$ python3 -q
>>> import numpy as np
>>> np.set_printoptions(precision=1, suppress=True, linewidth=160)
>>> M = np.load("block17.npy")
>>> print(M)
[[-1.2 -0.6 -0.5 -0.4 -1.6 -1.3 -1.7  0.3 -0.8 -0.2 -1.2]
 [-1.9  1.7  2.7  0.7 -0.5  1.8  1.4 -0.4 -0.5  0.4  1.1]
 [-0.4  0.7 -0.7  0.7  1.1  0.7 -0.5 -1.8 -0.2 -0.5 -0.6]
 [-1.3  0.1 -0.2 -1.4 -0.1 -1.1 -0.7 -0.8 -1.1 -0.1 -1.1]
 [ 0.3 -0.1  0.9  0.7 -0.8 -0.3 -0.3 -0.6  0.7 -0.1 -0.9]]
>>> x = np.array([-3, -3, -1, 1, 0, 1, 5, 0, -1, 1, 1])
>>> print(np.sign((M @ x).round(6)))
[-1.  1. -1. -1. -1.]
>>> print((M * x).sum(axis=1))
[-4.9  9.4 -2.2 -2.3 -4.3]
>>> print(M @ np.ones(11))
[-9.2  6.5 -1.5 -7.8 -0.5]
>>> print(M * x)
[[ 3.6  1.8  0.5 -0.4 -0.  -1.3 -8.5  0.   0.8 -0.2 -1.2]
 [ 5.7 -5.1 -2.7  0.7 -0.   1.8  7.  -0.   0.5  0.4  1.1]
 [ 1.2 -2.1  0.7  0.7  0.   0.7 -2.5 -0.   0.2 -0.5 -0.6]
 [ 3.9 -0.3  0.2 -1.4 -0.  -1.1 -3.5 -0.   1.1 -0.1 -1.1]
 [-0.9  0.3 -0.9  0.7 -0.  -0.3 -1.5 -0.  -0.7 -0.1 -0.9]]
>>> print(M @ (2 * x))
[-9.8 18.8 -4.4 -4.6 -8.6]
>>> print(M @ x)
[-4.9  9.4 -2.2 -2.3 -4.3]
>>> f, r1 = M[0], M[2]
>>> print(round(f @ r1, 1))
-1.3
>>> print(round(float(f @ f), 1))
11.6
>>> p = (f @ r1) / (f @ f) * f
>>> print(p.round(1) + 0)
[0.1 0.1 0.1 0.  0.2 0.1 0.2 0.  0.1 0.  0.1]
>>> M2 = M / np.linalg.norm(M, axis=1, keepdims=True)
>>> cov = M2 @ M2.T
>>> print(np.argwhere(np.triu(np.abs(cov) > 0.95, 1)))
[]
>>> print(cov.round(1) + 0)
[[ 1.  -0.3 -0.1  0.7  0.2]
 [-0.3  1.   0.  -0.2  0.1]
 [-0.1  0.   1.   0.2  0. ]
 [ 0.7 -0.2  0.2  1.   0. ]
 [ 0.2  0.1  0.   0.   1. ]]
>>> print(np.round(np.degrees(np.arccos(np.clip(cov[2, 3], -1, 1))), 1))
78.5
>>> def softmax(z):
...     e = np.exp(z - z.max(axis=-1, keepdims=True))
...     return e / e.sum(axis=-1, keepdims=True)
... 
>>> print(np.round(softmax(M[4] + -3), 1) + 0)
[0.1 0.1 0.2 0.2 0.  0.1 0.1 0.  0.2 0.1 0. ]
>>> scores = M @ M.T / np.sqrt(11)
>>> print(softmax(scores)[4] @ M)
[-0.6  0.2  0.5  0.2 -0.6 -0.2 -0.4 -0.6 -0.1 -0.1 -0.7]
>>> print(softmax(scores).round(6).argmax(axis=1))
[0 1 2 3 4]
>>> print(np.round(softmax(scores + np.triu(np.full(scores.shape, -np.inf), 1)), 1) + 0)
[[1.  0.  0.  0.  0. ]
 [0.  1.  0.  0.  0. ]
 [0.1 0.1 0.8 0.  0. ]
 [0.3 0.  0.1 0.6 0. ]
 [0.2 0.1 0.1 0.1 0.4]]
>>> w1 = np.array([[6, 3, 6, 0, 6],
...     [2, 4, 0, 5, 2],
...     [2, 4, 4, 3, 7],
...     [4, 9, 7, 2, 8],
...     [8, 0, 1, 2, 3],
...     [8, 0, 1, 0, 4],
...     [4, 0, 5, 0, 5],
...     [9, 8, 8, 4, 7],
...     [5, 0, 6, 3, 4],
...     [4, 7, 7, 3, 2],
...     [6, 5, 4, 0, 8]])
>>> beta = np.array([0, 0, 0, 2, 0])
>>> H = np.maximum(M @ w1 + beta, 0)
>>> print(np.linalg.matrix_rank(H))
2
>>> print((H > 0).mean(axis=0))
[0.2 0.4 0.4 0.4 0.2]
>>> cent = np.array([[2, -2], [0, -2], [0, 0], [-1, 2], [0, 0]])
>>> print((H @ cent).round(6).argmax(axis=1))
[0 0 0 0 1]
>>> print(w1 @ cent)
[[ 12 -18]
 [ -1  -2]
 [  1  -6]
 [  6 -22]
 [ 14 -12]
 [ 16 -16]
 [  8  -8]
 [ 14 -26]
 [  7  -4]
 [  5 -16]
 [ 12 -22]]
>>> W0 = np.loadtxt("mat.csv", delimiter=",")
>>> print(W0)
[[ 1. -1.  1. -1.  1. -1.  1. -1.]
 [ 1.  1.  1.  1.  1.  1.  1.  1.]
 [ 1.  1. -1. -1. -1. -1.  1.  1.]
 [ 1. -1.  1. -1. -1.  1. -1.  1.]
 [ 1. -1. -1.  1. -1.  1.  1. -1.]
 [ 1.  1. -1. -1.  1.  1. -1. -1.]]
>>> rng = np.random.default_rng(8988)
>>> M2 = W0 + rng.integers(-2, 3, (6, 5)) @ rng.integers(-2, 3, (5, 8))
>>> print(M2)
[[ -2.  -6.  13.  -2.   8.   0.   2.  -1.]
 [  1.  -7.  -9.  -3.  -3.  -5.   7.   5.]
 [  6.   0. -12.  -5.  -8.  -2.   0.   3.]
 [  0.  -2.   1.  -4.  -2.   2.   2.   3.]
 [  3.  -3.   1.   9.   3.   0.   1.  -2.]
 [  0.   8.   2.  -4.   0.   4.  -7.  -4.]]
>>> print(np.round(np.linalg.svd(M2 - W0, compute_uv=False), 1) + 0)
[24.4 15.7 10.4  4.2  3.1  0. ]
>>> print(M2 - W0)
[[ -3.  -5.  12.  -1.   7.   1.   1.   0.]
 [  0.  -8. -10.  -4.  -4.  -6.   6.   4.]
 [  5.  -1. -11.  -4.  -7.  -1.  -1.   2.]
 [ -1.  -1.   0.  -3.  -1.   1.   3.   2.]
 [  2.  -2.   2.   8.   4.  -1.   0.  -1.]
 [ -1.   7.   3.  -3.  -1.   3.  -6.  -3.]]
>>> t3 = np.stack([W0, -3 * W0, W0[::-1]])
>>> print(t3.sum(axis=0))
[[-1.  3. -3.  1. -1.  3. -3.  1.]
 [-1. -3. -3. -1. -3. -1. -1. -3.]
 [-1. -3.  3.  1.  1.  3. -3. -1.]
 [-1.  3. -3.  1.  1. -3.  3. -1.]
 [-1.  3.  3. -1.  3. -1. -1.  3.]
 [-1. -3.  3.  1. -1. -3.  3.  1.]]
>>> print(t3.shape)
(3, 6, 8)
>>> print(W0.sum(axis=1))
[0. 8. 0. 0. 0. 0.]
>>> print(W0.mean(axis=0))
[ 1.   0.   0.  -0.3  0.   0.3  0.3  0. ]
>>> print(np.linalg.svd(W0, compute_uv=False))
[2.8 2.8 2.8 2.8 2.8 2.8]
>>> print(np.count_nonzero(W0))
48
>>> print(round(float(np.linalg.norm(W0)), 1))
6.9
>>> X = np.array([[0.0, 0.5, -0.7, 1.0],
...     [1.1, 2.0, 1.6, 0.8],
...     [0.0, -0.5, 1.1, 1.0],
...     [0.5, 1.1, 0.1, -0.2],
...     [-1.7, -0.3, 0.1, 0.9],
...     [0.5, -0.4, 0.9, -0.5],
...     [0.0, -0.9, 1.6, -1.7],
...     [-0.1, -0.4, -0.1, -1.6],
...     [0.3, -1.4, 1.6, 0.0]])
>>> print(X)
[[ 0.   0.5 -0.7  1. ]
 [ 1.1  2.   1.6  0.8]
 [ 0.  -0.5  1.1  1. ]
 [ 0.5  1.1  0.1 -0.2]
 [-1.7 -0.3  0.1  0.9]
 [ 0.5 -0.4  0.9 -0.5]
 [ 0.  -0.9  1.6 -1.7]
 [-0.1 -0.4 -0.1 -1.6]
 [ 0.3 -1.4  1.6  0. ]]
>>> x = np.array([-3, -2, 3, 1])
>>> target = X @ x
>>> print(np.linalg.solve(X.T @ X, X.T @ target))
[-3. -2.  3.  1.]
>>> target = target + 0.1 * rng.normal(size=9)
>>> print(target)
[-2.  -1.7  5.2 -3.6  7.   1.6  4.9 -0.8  6.8]
>>> beta, *_ = np.linalg.lstsq(X, target)
>>> print(beta)
[-3. -2.  3.  1.]
>>> print([round(float(np.linalg.norm(np.linalg.solve(X.T @ X + lam * np.eye(4), X.T @ target))), 2) for lam in (0, 1, 10, 100)])
[4.82, 4.1, 2.0, 0.35]
